% python3 -q
>>> import numpy as np
>>> import numpy.linalg as la
>>> np.set_printoptions(precision=2, suppress=True, linewidth=100, sign=" ")
>>> mat = np.load("mat.npy")
>>> mat
array([[ 2,  2,  4,  2,  5],
       [ 0,  1,  1,  3,  2],
       [ 0,  0,  4,  4,  2],
       [ 0,  0,  0,  5,  0],
       [ 0,  0,  0,  0,  2]])
>>> other = mat / la.norm(mat, axis=1, keepdims=True)
>>> C2 = other @ other.T
>>> np.argwhere(np.triu(np.abs(C2) > 0.95, 1))
array([], shape=(0, 2), dtype=int64)
>>> mat @ mat
array([[  4,   6,  26,  36,  32],
       [  0,   1,   5,  22,   8],
       [  0,   0,  16,  36,  12],
       [  0,   0,   0,  25,   0],
       [  0,   0,   0,   0,   4]])
>>> ev, vecs = la.eig(mat)
>>> np.sort(la.eigvals(mat @ mat))
array([  1.,   4.,   4.,  16.,  25.])
>>> np.prod(ev)
np.float64(80.0)
>>> ev
array([ 2.,  1.,  4.,  5.,  2.])
>>> feats = np.array([[2.1, -0.6, -1.6, -0.5],
...     [-0.5, -2.6, -0.3, -0.3],
...     [-0.4, -0.4, -1.7, 1.3],
...     [1.1, -0.1, 0.1, 0.8],
...     [0.5, 1.5, -1.5, 0.7],
...     [1.9, 0.3, -1.9, -1.8],
...     [-0.1, 1.4, -0.7, 1.1],
...     [-0.3, -0.7, -0.9, -0.2],
...     [-0.6, 0.5, -0.6, 0.6],
...     [0.8, 0.5, -0.2, 1.5]])
>>> rng = np.random.default_rng(4692)
>>> feats[:, 1] = 3 * feats[:, 3] + 0.1 * rng.normal(size=10)
>>> feats
array([[ 2.1 , -1.33, -1.6 , -0.5 ],
       [-0.5 , -0.74, -0.3 , -0.3 ],
       [-0.4 ,  3.89, -1.7 ,  1.3 ],
       [ 1.1 ,  2.23,  0.1 ,  0.8 ],
       [ 0.5 ,  2.1 , -1.5 ,  0.7 ],
       [ 1.9 , -5.33, -1.9 , -1.8 ],
       [-0.1 ,  3.34, -0.7 ,  1.1 ],
       [-0.3 , -0.73, -0.9 , -0.2 ],
       [-0.6 ,  1.78, -0.6 ,  0.6 ],
       [ 0.8 ,  4.58, -0.2 ,  1.5 ]])
>>> [round(float(x), 2) for x in la.svd(feats, compute_uv=False)[:3]]
[10.11, 4.25, 2.28]
>>> np.round(np.abs(la.svd(feats)[2][-1]), 2) + 0
array([ 0.  ,  0.32,  0.01,  0.95])
>>> round(np.log10(la.cond(feats)))
2
>>> E = np.array([[-0.8, -0.3, 0.6, 0.5, 1.8],
...     [0.3, -0.3, 0.6, 1.7, 1.4],
...     [0.7, 1.2, -0.3, 0.7, 1.0]])
>>> E[:, 3] *= 5
>>> E
array([[-0.8, -0.3,  0.6,  2.5,  1.8],
       [ 0.3, -0.3,  0.6,  8.5,  1.4],
       [ 0.7,  1.2, -0.3,  3.5,  1. ]])
>>> def softmax(z):
...     e = np.exp(z - z.max(axis=-1, keepdims=True))
...     return e / e.sum(axis=-1, keepdims=True)
... 
>>> softmax(E).sum(axis=1)
array([ 1.,  1.,  1.])
>>> np.round(softmax(E[1]), 2) + 0
array([ 0.,  0.,  0.,  1.,  0.])
>>> S = E @ E.T / np.sqrt(5)
>>> softmax(S).round(6).argmax(axis=1)
array([ 1,  1,  1])
>>> np.round(softmax(S), 2) + 0
array([[ 0.,  1.,  0.],
       [ 0.,  1.,  0.],
       [ 0.,  1.,  0.]])
>>> m1 = np.load("x.npy")
>>> m1
array([[  0,   1,  19],
       [  9,   0,   0],
       [  5,   0,   0],
       [  0,   0,  16],
       [  0,   0,   7],
       [  0,   0,  16],
       [ 11,   0,   0],
       [  5,   0,   0],
       [  9,   0,   0],
       [  9,   0,   0],
       [  7,   0,   0]])
>>> Ac = m1 - m1.mean(axis=0)
>>> vecs = la.svd(Ac)[2][:2]
>>> other = Ac - Ac @ vecs.T @ vecs
>>> round(la.norm(other) / la.norm(Ac), 2)
np.float64(0.03)
>>> np.round(np.diag(vecs.T @ vecs), 2) + 0
array([ 1.,  0.,  1.])
>>> la.norm(other, axis=1).round(6).argmax()
np.int64(0)
>>> np.round(np.cov(Ac @ vecs.T, rowvar=False), 2) + 0
array([[ 76.28,   0.  ],
       [  0.  ,   4.17]])
>>> (Ac @ vecs.T).std(axis=0)
array([ 8.33,  1.95])
>>> other.std(axis=0)
array([ 0.01,  0.23,  0.01])
